>>> import numpy as np
>>> np.set_printoptions(suppress=True, linewidth=120)
>>> mat = np.loadtxt("arr.csv", delimiter=",")
>>> print(mat.round(2))
[[-0.42 -0.73 -0.37  0.24 -0.32]
 [ 0.84 -0.38  0.13  0.04 -0.36]
 [ 0.17  0.24 -0.22  0.92  0.17]
 [ 0.04  0.49 -0.56 -0.15 -0.65]
 [ 0.29 -0.16 -0.7  -0.28  0.57]]
>>> x = np.array([4, 2, 3, -1, 0])
>>> print(np.round(np.sort(np.abs(np.degrees(np.angle(np.linalg.eigvals(mat))))), 2))
[  0.   103.05 103.05 124.87 124.87]
>>> print(np.round(np.linalg.inv(mat), 2))
[[-0.42  0.84  0.17  0.04  0.29]
 [-0.73 -0.38  0.24  0.49 -0.16]
 [-0.37  0.13 -0.22 -0.56 -0.7 ]
 [ 0.24  0.04  0.92 -0.15 -0.28]
 [-0.32 -0.36  0.17 -0.65  0.57]]
>>> print(5 - np.linalg.matrix_rank(mat - np.eye(5), tol=1e-8))
1
>>> print(np.round(mat.T @ (mat @ x), 2) + 0)
[ 4.  2.  3. -1.  0.]
>>> M2 = np.array([[2, 7], [6, 3]])
>>> basis = np.kron(M2, mat)
>>> print(basis.shape)
(10, 10)
>>> print(round(np.trace(mat), 2))
-0.6
>>> print(np.allclose(mat @ mat.T, mat.T @ mat))
True
>>> print(np.round(np.sort(np.abs(np.linalg.eigvals(mat))), 2))
[1. 1. 1. 1. 1.]
>>> rng = np.random.default_rng(576207)
>>> z = rng.permutation(5)
>>> print(z)
[1 2 3 0 4]
>>> M2 = mat[z][:, z]
>>> print(np.allclose(M2, mat))
False
>>> print(np.round(np.diag(M2), 2))
[-0.38 -0.22 -0.15 -0.42  0.57]
>>> print(M2.round(2))
[[-0.38  0.13  0.04  0.84 -0.36]
 [ 0.24 -0.22  0.92  0.17  0.17]
 [ 0.49 -0.56 -0.15  0.04 -0.65]
 [-0.73 -0.37  0.24 -0.42 -0.32]
 [-0.16 -0.7  -0.28  0.29  0.57]]
>>> print(np.round(np.trace(M2), 2))
-0.6
>>> M = np.load("block16.npy")
>>> print(M.round(2))
[[-0.71 -0.71  0.    0.  ]
 [ 0.71 -0.71  0.    0.  ]
 [ 0.    0.    1.    0.  ]
 [ 0.    0.    0.    1.  ]]
>>> proj = np.triu(np.array([[-2, 2, -2, 0], [-2, 2, -3, 3], [-3, -2, -2, -3], [3, 2, 1, 2]]), 1) + np.eye(4)
>>> M2 = proj @ M @ np.linalg.inv(proj)
>>> print(np.round(np.poly(M2), 2))
[ 1.   -0.59 -0.83 -0.59  1.  ]
>>> feats = np.array([[6.0, -4.0, -8.0, 4.0],
...     [5.0, 2.0, -6.0, 1.0],
...     [8.0, -5.0, -11.0, 5.0],
...     [13.0, -2.0, -16.0, 5.0]])
>>> print(feats)
[[  6.  -4.  -8.   4.]
 [  5.   2.  -6.   1.]
 [  8.  -5. -11.   5.]
 [ 13.  -2. -16.   5.]]
>>> print(round(np.linalg.eigvals(feats).sum().real, 2))
2.0
>>> print(np.einsum("ij,ji->", feats, feats))
18.0
>>> print(round(float(np.linalg.det(feats[::-1])), 2))
12.0
>>> print((feats - feats.T) / 2)
[[  0.   -4.5  -8.   -4.5]
 [  4.5   0.   -0.5   1.5]
 [  8.    0.5   0.   10.5]
 [  4.5  -1.5 -10.5   0. ]]
>>> print(round(np.abs(np.linalg.eigvals(feats)).max(), 2))
3.0
>>> print(np.trace(feats))
2.0
>>> print((feats + feats.T) / 2)
[[  6.    0.5   0.    8.5]
 [  0.5   2.   -5.5  -0.5]
 [  0.   -5.5 -11.   -5.5]
 [  8.5  -0.5  -5.5   5. ]]
>>> W = np.array([[2, 1, 0, 2, 2], [1, 2, 2, 0, 0], [2, 2, 1, 0, 1], [2, 2, 0, 1, 1]])
>>> coef = np.array([-1, -2, 2, -2, 1])
>>> act = np.maximum(feats @ W + coef, 0)
>>> print(act)
[[ 0.  0.  0. 14.  9.]
 [ 1.  0.  0.  9.  6.]
 [ 0.  0.  0. 19. 11.]
 [ 1.  0.  0. 29. 16.]]
>>> print(np.linalg.matrix_rank(act))
3
>>> print((act > 0).astype(int))
[[0 0 0 1 1]
 [1 0 0 1 1]
 [0 0 0 1 1]
 [1 0 0 1 1]]
>>> basis = np.array([[6, 1, 1], [3, 4, 2], [6, 5, 3], [9, 0, 0], [5, 5, 4]])
>>> print(W @ basis)
[[43 16 12]
 [24 19 11]
 [29 20 13]
 [32 15 10]]
>>> print(act @ basis)
[[171.  45.  36.]
 [117.  31.  25.]
 [226.  55.  44.]
 [347.  81.  65.]]
>>> print((act @ basis).round(6).argmax(axis=1))
[0 0 0 0]
>>> F = np.load("m.npy")
>>> print(F)
[[-0.7  -0.3  -2.08 -0.7 ]
 [-0.4   1.6  -1.13  0.5 ]
 [-0.5  -1.7  -1.58  1.3 ]
 [ 1.7   0.3   5.18 -1.7 ]
 [-1.6   0.2  -4.89 -1.3 ]
 [-1.1  -2.   -3.11  0.4 ]
 [ 0.2   0.2   0.74 -1.9 ]
 [-1.7   2.2  -4.98 -1.2 ]
 [-0.4   0.1  -1.13  0.  ]
 [-0.7   0.1  -2.22 -0.1 ]
 [-1.4  -0.9  -4.02 -0.2 ]
 [ 0.1   0.9   0.04  0.3 ]
 [ 0.9   0.9   2.72  0.6 ]]
>>> M2 = np.linalg.inv(M)
>>> print((np.abs(M2) > 1e-9).astype(int))
[[1 1 0 0]
 [1 1 0 0]
 [0 0 1 0]
 [0 0 0 1]]
>>> print(np.round(np.linalg.slogdet(M)[0], 2))
1.0
>>> data = np.array([[-0.3, -0.5, 1.9, 0.4, 0.4],
...     [-0.5, -0.9, -0.1, -1.1, 0.8],
...     [-0.9, -0.2, 0.9, -0.1, 0.9],
...     [0.0, -0.2, 1.0, -0.4, 0.8],
...     [0.3, 1.2, -2.0, -0.7, 0.1]])
>>> data[1] = data[4] + 0.02 * rng.normal(size=5)
>>> print(data.round(2))
[[-0.3  -0.5   1.9   0.4   0.4 ]
 [ 0.26  1.22 -1.98 -0.7   0.11]
 [-0.9  -0.2   0.9  -0.1   0.9 ]
 [ 0.   -0.2   1.   -0.4   0.8 ]
 [ 0.3   1.2  -2.   -0.7   0.1 ]]
>>> M2 = F / np.linalg.norm(F, axis=1, keepdims=True)
>>> gram = M2 @ M2.T
>>> print(np.argwhere(np.triu(np.abs(gram) > 0.95, 1)))
[[ 0  4]
 [ 0  9]
 [ 0 10]
 [ 0 12]
 [ 4  8]
 [ 4  9]
 [ 4 10]
 [ 8  9]
 [ 8 10]
 [ 9 10]
 [10 12]]
>>> M2 = F + rng.integers(-2, 3, (13, 3)) @ rng.integers(-2, 3, (3, 4))
>>> print(M2.round(2))
[[-5.7  -4.3  -2.08  0.3 ]
 [-4.4   0.6  -1.13  2.5 ]
 [-1.5  -3.7  -3.58  2.3 ]
 [ 4.7  -4.7   0.18 -2.7 ]
 [ 2.4   6.2  -3.89 -1.3 ]
 [-5.1  -3.   -3.11  2.4 ]
 [ 2.2  -1.8  -5.26  0.1 ]
 [ 4.3   8.2  -2.98 -3.2 ]
 [-4.4  -9.9  -5.13  0.  ]
 [ 1.3   9.1   2.78 -0.1 ]
 [-3.4   6.1   2.98 -0.2 ]
 [-1.9  -5.1   0.04 -1.7 ]
 [-2.1   0.9   6.72 -0.4 ]]
>>> print(np.linalg.matrix_rank(M2 - F, tol=1e-8))
3
>>> Uu, s, Vt = np.linalg.svd(F)
>>> print(np.argmax(s[:-1] / (s[1:] + 1e-6)) + 1)
3
>>> M2 = Uu[:, :3] @ np.diag(s[:3]) @ Vt[:3]
>>> print(np.linalg.matrix_rank(M2))
3
>>> Xc = F - F.mean(axis=0)
>>> Uu, s, Vt = np.linalg.svd(Xc, full_matrices=False)
>>> print(np.round(s ** 2 / (s ** 2).sum(), 2) + 0)
[0.8  0.13 0.06 0.  ]
>>> print(s.round(2))
[10.71  4.34  3.01  0.13]
>>> print(np.abs(Uu[:, 0]).argmax())
3
>>> print(np.searchsorted(np.cumsum(s ** 2) / (s ** 2).sum(), 0.9) + 1)
2
>>> print(np.abs(Vt[0]).argmax())
2
>>> print(np.linalg.matrix_rank(Xc))
4
>>> z = rng.permutation(4)
>>> M2 = F[:, z] * rng.choice([-1, 1], 4)
>>> print(M2)
[[ 0.3   0.7   0.7  -2.08]
 [-1.6  -0.5   0.4  -1.13]
 [ 1.7  -1.3   0.5  -1.58]
 [-0.3   1.7  -1.7   5.18]
 [-0.2   1.3   1.6  -4.89]
 [ 2.   -0.4   1.1  -3.11]
 [-0.2   1.9  -0.2   0.74]
 [-2.2   1.2   1.7  -4.98]
 [-0.1  -0.    0.4  -1.13]
 [-0.1   0.1   0.7  -2.22]
 [ 0.9   0.2   1.4  -4.02]
 [-0.9  -0.3  -0.1   0.04]
 [-0.9  -0.6  -0.9   2.72]]
>>> Uu, _, Vt = np.linalg.svd(F.T @ M2)
>>> print(z)
[1 3 0 2]
>>> E = np.load("data.npy")
>>> print(E)
[[2 0 0 0]
 [3 3 0 0]
 [0 0 0 3]
 [0 0 2 0]]
>>> vals, evecs = np.linalg.eig(E)
>>> print(np.prod(vals))
-36.0
>>> print(vals.round(2))
[ 2.45 -2.45  3.    2.  ]
>>> arr = np.load("case17.npy")
>>> print(arr)
[[ 14.06  26.19  -5.   -12.53]
 [-37.47 -27.48  10.09 -11.37]
 [-33.45 -15.31   5.59  -9.02]
 [-15.29 -19.26  -0.17  10.42]
 [  3.89 -17.85   1.84  -3.06]
 [-15.77  -7.48   4.09  -6.33]
 [  9.35 -39.19  25.42 -25.66]
 [ -2.81   2.03  -2.92  12.24]
 [  6.18   6.75  15.46  17.71]
 [-15.34  -8.25   9.06   6.98]
 [ 15.64  -4.29   3.4   -1.15]
 [-12.13  12.61  -9.22  10.28]
 [ -9.69   0.7   -5.26  11.52]
 [ 12.64  21.6  -16.48  -2.6 ]]
>>> M2 = np.c_[arr[:, :3] @ np.array([[-1, -3, 1], [-2, 3, 3], [-2, 1, 3]]), np.array([5, 4, 2, -3, 1, 0, 1, -3, 1, 5, -4, -5, 4, 1])]
>>> print(M2.round(2))
[[ -56.44   31.39   77.63    5.  ]
 [  72.25   40.06  -89.64    4.  ]
 [  52.89   60.01  -62.61    2.  ]
 [  54.15  -12.08  -73.58   -3.  ]
 [  28.13  -63.38  -44.14    1.  ]
 [  22.55   28.96  -25.94    0.  ]
 [  18.19 -120.2   -31.96    1.  ]
 [   4.59   11.6    -5.48   -3.  ]
 [ -50.6    17.17   72.81    1.  ]
 [  13.72   30.33  -12.91    5.  ]
 [ -13.86  -56.39   12.97   -4.  ]
 [   5.35   65.     -1.96   -5.  ]
 [  18.81   25.91  -23.37    4.  ]
 [ -22.88   10.4    28.      1.  ]]
>>> print(np.linalg.matrix_rank(M2))
4
>>> O, R = np.linalg.qr(arr)
>>> print(np.round(O.T @ O, 2) + 0)
[[1. 0. 0. 0.]
 [0. 1. 0. 0.]
 [0. 0. 1. 0.]
 [0. 0. 0. 1.]]
>>> print(R.round(2))
[[-65.06 -32.21   7.38   1.21]
 [  0.   -60.68  29.33 -20.46]
 [  0.     0.   -25.21   0.48]
 [  0.     0.     0.   -39.02]]
>>> print(np.round(O @ R, 2))
[[ 14.06  26.19  -5.   -12.53]
 [-37.47 -27.48  10.09 -11.37]
 [-33.45 -15.31   5.59  -9.02]
 [-15.29 -19.26  -0.17  10.42]
 [  3.89 -17.85   1.84  -3.06]
 [-15.77  -7.48   4.09  -6.33]
 [  9.35 -39.19  25.42 -25.66]
 [ -2.81   2.03  -2.92  12.24]
 [  6.18   6.75  15.46  17.71]
 [-15.34  -8.25   9.06   6.98]
 [ 15.64  -4.29   3.4   -1.15]
 [-12.13  12.61  -9.22  10.28]
 [ -9.69   0.7   -5.26  11.52]
 [ 12.64  21.6  -16.48  -2.6 ]]
>>> print(np.trace(O @ O.T))
4.0
>>> print(round(float(abs(R[0, 0])), 2), np.round(np.linalg.norm(arr[:, 0]), 2))
65.06 65.06
>>> print(O.shape, R.shape)
(14, 4) (4, 4)
>>> print(np.allclose(R.T @ R, arr.T @ arr))
True
